$ python3 -q
>>> import numpy as np
>>> from numpy import linalg as LA
>>> np.set_printoptions(suppress=True, linewidth=160)
>>> def rd(a):
...     return np.round(a, 3) + 0
... 
>>> rng = np.random.default_rng(87485)
>>> ang = rng.uniform(0, 2 * np.pi, 14)
>>> Q, _ = LA.qr(np.array([[0.3, 0.1],
...     [0.2, -0.9],
...     [0.2, 0.5],
...     [-2.0, -1.3],
...     [0.1, 1.9],
...     [-1.0, 0.5],
...     [1.3, -1.7]]))
>>> E = 3 * np.c_[np.cos(ang), np.sin(ang)] @ Q.T
>>> rd(E)
array([[-0.355, -0.081, -0.306,  2.466, -0.419,  1.047, -1.192],
       [-0.126, -0.842,  0.256,  0.344,  1.421,  1.073, -2.218],
       [-0.138, -0.829,  0.238,  0.441,  1.375,  1.096, -2.225],
       [-0.315,  0.44 , -0.501,  2.523, -1.36 ,  0.488,  0.071],
       [-0.291, -0.512, -0.051,  1.729,  0.517,  1.243, -1.961],
       [ 0.297, -0.515,  0.517, -2.446,  1.475, -0.375, -0.286],
       [ 0.239,  0.662, -0.066, -1.263, -0.891, -1.23 ,  2.145],
       [-0.301,  0.497, -0.514,  2.467, -1.448,  0.403,  0.234],
       [ 0.048,  0.895, -0.355,  0.246, -1.651, -0.904,  2.113],
       [ 0.206, -0.749,  0.534, -1.951,  1.779,  0.079, -1.065],
       [ 0.318,  0.397,  0.129, -1.996, -0.252, -1.219,  1.786],
       [-0.106, -0.86 ,  0.283,  0.189,  1.489,  1.034, -2.201],
       [-0.247,  0.664, -0.536,  2.189, -1.683,  0.109,  0.759],
       [-0.353,  0.136, -0.402,  2.599, -0.835,  0.857, -0.711]])
>>> rd(E @ LA.pinv(E) @ E)
array([[-0.355, -0.081, -0.306,  2.466, -0.419,  1.047, -1.192],
       [-0.126, -0.842,  0.256,  0.344,  1.421,  1.073, -2.218],
       [-0.138, -0.829,  0.238,  0.441,  1.375,  1.096, -2.225],
       [-0.315,  0.44 , -0.501,  2.523, -1.36 ,  0.488,  0.071],
       [-0.291, -0.512, -0.051,  1.729,  0.517,  1.243, -1.961],
       [ 0.297, -0.515,  0.517, -2.446,  1.475, -0.375, -0.286],
       [ 0.239,  0.662, -0.066, -1.263, -0.891, -1.23 ,  2.145],
       [-0.301,  0.497, -0.514,  2.467, -1.448,  0.403,  0.234],
       [ 0.048,  0.895, -0.355,  0.246, -1.651, -0.904,  2.113],
       [ 0.206, -0.749,  0.534, -1.951,  1.779,  0.079, -1.065],
       [ 0.318,  0.397,  0.129, -1.996, -0.252, -1.219,  1.786],
       [-0.106, -0.86 ,  0.283,  0.189,  1.489,  1.034, -2.201],
       [-0.247,  0.664, -0.536,  2.189, -1.683,  0.109,  0.759],
       [-0.353,  0.136, -0.402,  2.599, -0.835,  0.857, -0.711]])
>>> r = LA.matrix_rank(E)
>>> r
np.int64(2)
>>> N = LA.svd(E)[2][r:].T
>>> LA.matrix_rank(E.T @ E), LA.matrix_rank(E @ E.T)
(np.int64(2), np.int64(2))
>>> [int(LA.matrix_rank(E[:i])) for i in range(1, len(E) + 1)]
[1, 2, 2, 2, 2, 2, 2, 2, 2, 2, 2, 2, 2, 2]
>>> cov = np.cov(E, rowvar=False)
>>> rd(np.corrcoef(E[:, 3], E[:, 5])[0, 1])
np.float64(0.609)
>>> rd(LA.eigvalsh(cov)[::-1])
array([4.639, 4.528, 0.   , 0.   , 0.   , 0.   , 0.   ])
>>> print(np.argwhere(np.triu(np.abs(np.corrcoef(E.T)) > 0.8, 1)))
[[0 3]
 [1 4]
 [1 6]
 [2 3]
 [2 4]
 [5 6]]
>>> print(np.argsort(-E.std(axis=0).round(6), kind="stable"))
[3 6 4 5 1 2 0]
>>> rd(np.median(E, axis=0))
array([-0.132,  0.028, -0.059,  0.392, -0.336,  0.446, -0.499])
>>> cov.shape
(7, 7)
>>> arr = np.loadtxt("test1.csv", delimiter=",")
>>> rd(arr)
array([[-1.144,  0.644,  0.045, -0.485, -0.242,  0.576,  0.128, -0.717, -0.759,  0.486, -0.553],
       [-0.381, -0.966, -0.968, -0.524,  0.461, -0.404,  1.103,  0.123, -0.046,  0.223, -0.221],
       [ 0.509,  0.899, -0.217, -0.957, -0.936, -0.224,  0.72 ,  0.456, -0.065, -0.522,  0.2  ],
       [ 0.254, -0.134, -0.898, -0.626,  0.169,  0.973, -0.966,  0.809, -0.286,  0.259,  0.08 ],
       [ 0.254, -0.342, -0.087, -0.737, -0.362,  0.304, -0.318, -0.925,  1.328, -0.065, -0.567],
       [ 1.017,  0.09 ,  0.405, -0.314,  0.111, -0.268,  0.176, -0.177, -0.244,  1.578, -0.029],
       [ 0.254,  0.616, -1.183,  1.139, -0.35 ,  0.401,  0.404, -0.335,  0.375,  0.4  ,  0.034],
       [-0.381, -0.091, -0.345, -0.342, -0.176, -0.389, -0.377, -0.718,  0.003,  0.21 ,  1.651],
       [ 0.763, -0.318,  0.235, -0.045,  0.453,  1.088,  0.646, -0.743, -0.583, -0.628,  0.408],
       [-0.064, -1.092,  0.245,  0.349, -1.512,  0.325,  0.079,  0.195, -0.364,  0.228,  0.039],
       [-0.572,  0.135,  0.636, -0.06 ,  0.188,  0.862,  0.673,  0.709,  0.949,  0.481,  0.617]])
>>> lab = rng.permutation(11)
>>> lab
array([ 3, 10,  9,  8,  6,  1,  4,  5,  2,  0,  7])
>>> M2 = arr[lab][:, lab]
>>> rd(LA.det(M2)), rd(LA.det(arr[lab]))
(np.float64(2048.0), np.float64(2048.0))
>>> rd(M2)
array([[-0.626,  0.08 ,  0.259, -0.286, -0.966, -0.134,  0.169,  0.973, -0.898,  0.254,  0.809],
       [-0.06 ,  0.617,  0.481,  0.949,  0.673,  0.135,  0.188,  0.862,  0.636, -0.572,  0.709],
       [ 0.349,  0.039,  0.228, -0.364,  0.079, -1.092, -1.512,  0.325,  0.245, -0.064,  0.195],
       [-0.045,  0.408, -0.628, -0.583,  0.646, -0.318,  0.453,  1.088,  0.235,  0.763, -0.743],
       [ 1.139,  0.034,  0.4  ,  0.375,  0.404,  0.616, -0.35 ,  0.401, -1.183,  0.254, -0.335],
       [-0.524, -0.221,  0.223, -0.046,  1.103, -0.966,  0.461, -0.404, -0.968, -0.381,  0.123],
       [-0.737, -0.567, -0.065,  1.328, -0.318, -0.342, -0.362,  0.304, -0.087,  0.254, -0.925],
       [-0.314, -0.029,  1.578, -0.244,  0.176,  0.09 ,  0.111, -0.268,  0.405,  1.017, -0.177],
       [-0.957,  0.2  , -0.522, -0.065,  0.72 ,  0.899, -0.936, -0.224, -0.217,  0.509,  0.456],
       [-0.485, -0.553,  0.486, -0.759,  0.128,  0.644, -0.242,  0.576,  0.045, -1.144, -0.717],
       [-0.342,  1.651,  0.21 ,  0.003, -0.377, -0.091, -0.176, -0.389, -0.345, -0.381, -0.718]])
>>> rd(np.sort(np.abs(LA.eigvals(M2))))
array([2., 2., 2., 2., 2., 2., 2., 2., 2., 2., 2.])
>>> np.allclose(M2, arr)
False
>>> rd(np.trace(M2))
np.float64(-3.634)
>>> Q, vecs = LA.qr(arr[:, :8])[0], LA.qr(arr[:, 8:])[0]
>>> sv = LA.svd(Q.T @ vecs, compute_uv=False)
>>> rd(LA.norm(Q @ Q.T - vecs @ vecs.T, 2))
np.float64(1.0)
>>> rd(sv)
array([0., 0., 0.])
>>> (sv > 0.9).sum()
np.int64(0)
>>> r0 = np.array([1, -3, -1, -3, 3, 1, 3, -3, -3, 2, 2])
>>> M2 = arr + np.outer(r0, np.eye(11)[0])
>>> print(rd(LA.det(M2) / LA.det(arr)), rd(1 + LA.solve(arr, r0)[0]))
0.714 0.714
>>> print(LA.matrix_rank(M2 - arr))
1
>>> LA.matrix_rank(LA.inv(M2) - LA.inv(arr), tol=1e-8)
np.int64(1)
>>> rd(np.abs(arr).max())
np.float64(1.651)
>>> rd(arr.sum(axis=0))
array([ 0.509, -0.56 , -2.132, -2.603, -2.195,  3.244,  2.268, -1.323,  0.307,  2.649,  1.66 ])
>>> rd(LA.svd(arr, compute_uv=False))
array([2., 2., 2., 2., 2., 2., 2., 2., 2., 2., 2.])
>>> rd(arr.sum(axis=1))
array([-2.021, -1.601, -0.137, -0.365, -1.517,  2.345,  1.755, -0.954,  1.275, -1.572,  4.617])
>>> LA.rank(arr)
Traceback (most recent call last):
  File "<python-input-46>", line 1, in <module>
    LA.rank(arr)
    ^^^^^^^
AttributeError: module 'numpy.linalg' has no attribute 'rank'
>>> arr.shape
(11, 11)
>>> np.count_nonzero(arr)
np.int64(121)
>>> basis = np.array([[1, -2, -1, -2, 0, -1, 3, 0, 0, 2],
...     [-1, -3, -1, 3, -1, -2, 1, -3, -3, -2]])
>>> data = rng.normal(size=(48, 2)) @ basis + np.array([2, -1, 2, -1, -4, 2, -3, 3, -3, -1])
>>> rd(data)
array([[  4.377,   2.238,   2.82 ,  -7.353,  -2.402,   4.418,  -2.262,   7.795,   1.795,   3.754],
       [  1.53 ,  -5.767,   0.187,   1.081,  -5.141,  -0.954,   0.156,  -0.424,  -6.424,  -1.94 ],
       [ -0.791,  -4.714,   1.073,   6.442,  -5.859,  -0.786,  -3.937,  -2.578,  -8.578,  -6.583],
       [  1.727,  -5.046,   0.436,   0.465,  -4.919,  -0.482,  -0.146,   0.244,  -5.756,  -1.547],
       [  4.809,   2.829,   2.97 ,  -8.508,  -2.111,   4.859,  -2.13 ,   8.668,   2.668,   4.619],
       [  2.122,  -5.032,   0.363,  -0.487,  -4.757,  -0.395,   0.397,   0.728,  -5.272,  -0.755],
       [  0.263,   1.771,   3.456,   2.615,  -4.141,   3.315,  -7.649,   2.578,  -3.422,  -4.474],
       [  4.595,   0.974,   2.271,  -7.623,  -2.567,   3.703,  -0.946,   7.298,   1.298,   4.19 ],
       [  2.462,   0.237,   2.402,  -2.357,  -3.568,   2.835,  -3.342,   4.297,  -1.703,  -0.075],
       [  0.829,  -1.988,   1.839,   2.009,  -4.666,   1.173,  -3.849,   1.001,  -4.999,  -3.343],
       [  0.801,   2.457,   3.623,   1.186,  -3.788,   3.835,  -7.444,   3.636,  -2.364,  -3.398],
       [ -0.438,   3.519,   4.295,   3.948,  -4.071,   4.224, -10.029,   2.786,  -3.214,  -5.876],
       [  0.434,  -3.485,   1.319,   3.256,  -5.124,   0.196,  -3.205,  -0.371,  -6.371,  -4.133],
       [  1.062,  -4.396,   0.829,   1.931,  -5.055,  -0.225,  -1.596,  -0.164,  -6.164,  -2.876],
       [  4.042,   2.978,   3.183,  -6.698,  -2.387,   4.796,  -3.323,   7.838,   1.838,   3.085],
       [  4.18 ,   3.184,   3.238,  -7.069,  -2.291,   4.946,  -3.295,   8.127,   2.127,   3.36 ],
       [  1.596,  -8.49 ,  -0.915,   1.469,  -5.66 ,  -2.575,   2.426,  -1.979,  -7.979,  -1.809],
       [  1.758,  -2.038,   1.633,  -0.211,  -4.305,   1.329,  -2.509,   2.086,  -3.914,  -1.484],
       [  0.306,   0.966,   3.125,   2.673,  -4.284,   2.841,  -6.945,   2.147,  -3.853,  -4.389],
       [  2.022,   1.136,   2.85 ,  -1.481,  -3.564,   3.286,  -4.677,   4.308,  -1.692,  -0.955],
       [  1.7  ,  -8.823,  -1.069,   1.285,  -5.685,  -2.754,   2.838,  -2.054,  -8.054,  -1.6  ],
       [  3.504,  -1.627,   1.448,  -4.484,  -3.524,   1.925,  -0.393,   4.429,  -1.571,   2.008],
       [  2.589,   6.743,   4.979,  -3.963,  -2.216,   6.764,  -8.369,   8.353,   2.353,   0.179],
       [  3.472,   0.641,   2.362,  -4.861,  -3.083,   3.279,  -2.252,   5.751,  -0.249,   1.944],
       [  6.739,  -0.043,   1.435, -12.566,  -1.913,   3.522,   2.869,   9.262,   3.262,   8.478],
       [  3.632,   1.135,   2.528,  -5.344,  -2.92 ,   3.607,  -2.423,   6.239,   0.239,   2.264],
       [  0.483,   4.285,   4.418,   1.584,  -3.55 ,   4.868,  -9.352,   4.35 ,  -1.65 ,  -4.034],
       [  2.789,  -4.787,   0.328,  -2.135,  -4.442,  -0.114,   1.133,   1.674,  -4.326,   0.577],
       [  1.714,  -2.965,   1.271,   0.08 ,  -4.508,   0.764,  -1.828,   1.477,  -4.523,  -1.572],
       [ -0.277,   1.876,   3.606,   3.889,  -4.336,   3.27 ,  -8.488,   1.993,  -4.007,  -5.554],
       [  2.863,   8.093,   5.465,  -4.889,  -1.836,   7.629,  -9.067,   9.491,   3.491,   0.725],
       [  1.34 ,  -6.013,   0.127,   1.587,  -5.267,  -1.14 ,   0.086,  -0.8  ,  -6.8  ,  -2.32 ],
       [  1.029,  -5.585,   0.36 ,   2.248,  -5.306,  -0.945,  -0.692,  -0.917,  -6.917,  -2.943],
       [  2.988,  -1.127,   1.752,  -3.345,  -3.63 ,   2.122,  -1.516,   4.109,  -1.891,   0.976],
       [  2.068,  -4.723,   0.497,  -0.417,  -4.718,  -0.22 ,   0.073,   0.847,  -5.153,  -0.865],
       [  0.586,  -1.039,   2.267,   2.402,  -4.573,   1.694,  -4.949,   1.28 ,  -4.72 ,  -3.828],
       [  1.631,  -2.907,   1.311,   0.267,  -4.529,   0.782,  -1.991,   1.413,  -4.587,  -1.738],
       [  1.281,  -0.239,   2.448,   0.574,  -4.135,   2.313,  -4.616,   2.594,  -3.406,  -2.438],
       [  2.179,  -0.745,   2.066,  -1.482,  -3.877,   2.189,  -2.953,   3.368,  -2.632,  -0.641],
       [  0.84 ,   0.549,   2.852,   1.473,  -4.154,   2.698,  -5.863,   2.538,  -3.462,  -3.319],
       [  0.819,   7.68 ,   5.708,   0.099,  -2.737,   6.971, -11.598,   6.79 ,   0.79 ,  -3.363],
       [  2.735,  -3.262,   0.948,  -2.311,  -4.158,   0.79 ,  -0.161,   2.525,  -3.475,   0.47 ],
       [  1.679,  -1.984,   1.671,  -0.033,  -4.325,   1.345,  -2.662,   2.024,  -3.976,  -1.642],
       [  4.456,   0.854,   2.25 ,  -7.265,  -2.647,   3.604,  -1.045,   7.06 ,   1.06 ,   3.912],
       [  1.602,  -1.966,   1.693,   0.15 ,  -4.353,   1.341,  -2.785,   1.942,  -4.058,  -1.797],
       [  1.595,  -3.734,   0.987,   0.52 ,  -4.709,   0.279,  -1.38 ,   0.873,  -5.127,  -1.811],
       [  3.098,   0.851,   2.521,  -4.004,  -3.191,   3.33 ,  -2.945,   5.428,  -0.572,   1.195],
       [  0.727,  -0.786,   2.34 ,   2.013,  -4.466,   1.874,  -4.954,   1.601,  -4.399,  -3.546]])
>>> U, sv, Vt = LA.svd(data)
>>> rd(sv)
array([56.5  , 48.683, 34.277,  0.   ,  0.   ,  0.   ,  0.   ,  0.   ,  0.   ,  0.   ])
>>> M2 = U[:, :3] @ np.diag(sv[:3]) @ Vt[:3]
>>> rd(LA.norm(data - M2) / LA.norm(data))
np.float64(0.0)
>>> print(LA.matrix_rank(data, rtol=0.05))
3
>>> rd(LA.norm(data - M2, 2)), rd(sv[3])
(np.float64(0.0), np.float64(0.0))
